In [1]: import numpy as np

In [2]: from numpy import linalg as LA

In [3]: np.set_printoptions(precision=2, suppress=True, linewidth=200)

In [4]: tidy = lambda a: np.round(a, 2) + 0

In [5]: O, _ = LA.qr(np.array([[-1.6, 0.1, 1.1], [0.1, 0.5, 0.1], [-1.0, 0.8, 0.1]]))

In [6]: data = O[:, :3]

In [7]: tidy(data)
Out[7]: 
array([[-0.85,  0.38, -0.38],
       [ 0.05, -0.64, -0.76],
       [-0.53, -0.67,  0.52]])

In [8]: # keeps lengths

In [9]: Y = data / LA.norm(data, axis=1, keepdims=True)

In [10]: G = Y @ Y.T

In [11]: print(tidy(G))
[[1. 0. 0.]
 [0. 1. 0.]
 [0. 0. 1.]]

In [12]: print(np.argwhere(np.triu(np.abs(G) > 0.95, 1)))
[]

In [13]: np.degrees(np.arccos(np.clip(G[1, 0], -1, 1)))
Out[13]: np.float64(90.0)

In [14]: (G - 2 * np.eye(3)).round(6).argmax(axis=1)
Out[14]: array([1, 0, 0])

In [15]: tidy(G[1])
Out[15]: array([0., 1., 0.])

In [16]: rng = np.random.default_rng(69)

In [17]: idx = rng.permutation(3)

In [18]: idx
Out[18]: array([0, 1, 2])

In [19]: Y = data[idx][:, idx]

In [20]: tidy(Y)
Out[20]: 
array([[-0.85,  0.38, -0.38],
       [ 0.05, -0.64, -0.76],
       [-0.53, -0.67,  0.52]])

In [21]: print(tidy(np.sort(np.abs(LA.eigvals(Y)))))
[1. 1. 1.]

In [22]: tidy(np.trace(Y))
Out[22]: np.float64(-0.97)

In [23]: tidy(np.diag(Y))
Out[23]: array([-0.85, -0.64,  0.52])

In [24]: tidy(LA.det(Y)), tidy(LA.det(data[idx]))
Out[24]: (np.float64(1.0), np.float64(1.0))
